In [1]: import numpy as np

In [2]: import numpy.linalg as la

In [3]: np.set_printoptions(suppress=True, linewidth=120)

In [4]: K = np.array([[0, 1, 0, 0], [1, 0, 0, 0], [0, 0, 1, 0], [0, 0, 0, 1]])

In [5]: (K != 0).astype(int)
Out[5]: 
array([[0, 1, 0, 0],
       [1, 0, 0, 0],
       [0, 0, 1, 0],
       [0, 0, 0, 1]])

In [6]: K @ K
Out[6]: 
array([[1, 0, 0, 0],
       [0, 1, 0, 0],
       [0, 0, 1, 0],
       [0, 0, 0, 1]])

In [7]: print(np.round(la.det(K), 1))
-1.0

In [8]: np.all(la.eigvalsh(K) > 0)
Out[8]: np.False_

In [9]: round(float(la.eigvalsh(K).min()), 1)
Out[9]: -1.0

In [10]: evals, vecs = la.eig(K)

In [11]: np.round(np.sort(la.eigvals(K.T)), 1)
Out[11]: array([-1.,  1.,  1.,  1.])

In [12]: K @ vecs[:, 0] - evals[0] * vecs[:, 0]
Out[12]: array([0., 0., 0., 0.])

In [13]: x = np.array([-2, 3, -3, -3])

In [14]: 4 - la.matrix_rank(K - np.eye(4), tol=1e-8)
Out[14]: np.int64(3)

In [15]: np.round(np.sort(np.abs(np.degrees(np.angle(la.eigvals(K))))), 1)
Out[15]: array([  0.,   0.,   0., 180.])

In [16]: np.round(la.det(K[::-1]), 1)
Out[16]: np.float64(-1.0)

In [17]: np.round(la.eigvals(K).sum().real, 1)
Out[17]: np.float64(2.0)

In [18]: print(np.einsum("ij,ji->", K, K))
4

In [19]: round(float(la.det(K.T)), 1)
Out[19]: -1.0

In [20]: np.einsum("ii->", K)
Out[20]: np.int64(2)

In [21]: np.round(la.det(2 * K), 1), round(la.det(K), 1)
Out[21]: (np.float64(-16.0), np.float64(-1.0))

In [22]: m1 = np.load("dump.npy")

In [23]: m1.round(1) + 0
Out[23]: 
array([[ 0.3, -0.1,  0.4,  0. ,  0. ],
       [-0.1,  0.9,  0. , -0.3,  0.2],
       [ 0.4,  0. ,  0.7, -0.1,  0. ],
       [ 0. , -0.3, -0.1,  0.3,  0.3],
       [ 0. ,  0.2,  0. ,  0.3,  0.8]])

In [24]: evals, vecs = la.eigh(m1)

In [25]: np.round(vecs @ np.diag(evals) @ vecs.T, 1) + 0
Out[25]: 
array([[ 0.3, -0.1,  0.4,  0. ,  0. ],
       [-0.1,  0.9,  0. , -0.3,  0.2],
       [ 0.4,  0. ,  0.7, -0.1,  0. ],
       [ 0. , -0.3, -0.1,  0.3,  0.3],
       [ 0. ,  0.2,  0. ,  0.3,  0.8]])

In [26]: np.unique(evals.round(6) + 0, return_counts=True)[1]
Out[26]: array([2, 3])

In [27]: np.round(la.eigvalsh(m1 + 5 * np.eye(5)), 1)
Out[27]: array([5., 5., 6., 6., 6.])

In [28]: print(np.round(la.eigvalsh(m1 @ m1), 1) + 0)
[0. 0. 1. 1. 1.]

In [29]: np.round(vecs.T @ m1 @ vecs, 1) + 0
Out[29]: 
array([[0., 0., 0., 0., 0.],
       [0., 0., 0., 0., 0.],
       [0., 0., 1., 0., 0.],
       [0., 0., 0., 1., 0.],
       [0., 0., 0., 0., 1.]])

In [30]: r = la.matrix_rank(m1)

In [31]: r
Out[31]: np.int64(3)

In [32]: ns = la.svd(m1)[2][r:].T

In [33]: [int(la.matrix_rank(m1[:i])) for i in range(1, len(m1) + 1)]
Out[33]: [1, 2, 3, 3, 3]

In [34]: print(np.round(ns @ ns.T, 1) + 0)
[[ 0.7  0.1 -0.4  0.   0. ]
 [ 0.1  0.1  0.   0.3 -0.2]
 [-0.4  0.   0.3  0.1  0. ]
 [ 0.   0.3  0.1  0.7 -0.3]
 [ 0.  -0.2  0.  -0.3  0.2]]

In [35]: print(np.allclose(m1 @ ns, 0))
True

In [36]: feats = np.load("arr.npy")

In [37]: feats
Out[37]: 
array([[ 0, -1,  0,  0, -1, -2],
       [ 0, -1,  0,  0, -1, -2],
       [-1, -2, -1, -1, -2, -3]])

In [38]: np.unique(feats.round(6), axis=0).shape
Out[38]: (2, 6)

In [39]: np.allclose(feats[:-1].T @ la.lstsq(feats[:-1].T, feats[-1])[0], feats[-1])
Out[39]: False

In [40]: la.cond(feats) > 100
Out[40]: np.True_

In [41]: round(la.norm(feats, 2) / la.norm(feats), 1)
Out[41]: np.float64(1.0)

In [42]: W0 = np.load("data.npy")

In [43]: W0
Out[43]: 
array([[-0.6, -0.7, -0.5,  0.2, -0.9],
       [-0.4,  0.4, -0.3,  0.8, -1. ],
       [-0.1,  1.6, -0.4,  0.4,  0.8],
       [-0.3,  0.1, -0.5,  0.7, -1.1],
       [-0.7, -0.2,  0.9, -0.1,  1.7],
       [ 1.9,  0.8, -0.6, -0.2,  0.7]])

In [44]: rng = np.random.default_rng(6030)

In [45]: other = W0 + rng.integers(-2, 3, (6, 3)) @ rng.integers(-2, 3, (3, 5))

In [46]: other.round(1)
Out[46]: 
array([[-2.6,  5.3,  7.5, -3.8, -4.9],
       [-1.4, -1.6, -4.3,  2.8,  3. ],
       [-2.1,  4.6,  1.6,  2.4, -0.2],
       [ 1.7, -3.9, -4.5,  0.7,  0.9],
       [-0.7, -6.2, -7.1, -0.1,  9.7],
       [-1.1,  0.8, -2.6, -0.2,  5.7]])

In [47]: la.matrix_rank(other - W0, tol=1e-8)
Out[47]: np.int64(3)

In [48]: np.abs(other - W0).sum(axis=1)
Out[48]: array([24., 13., 10., 12., 22., 10.])
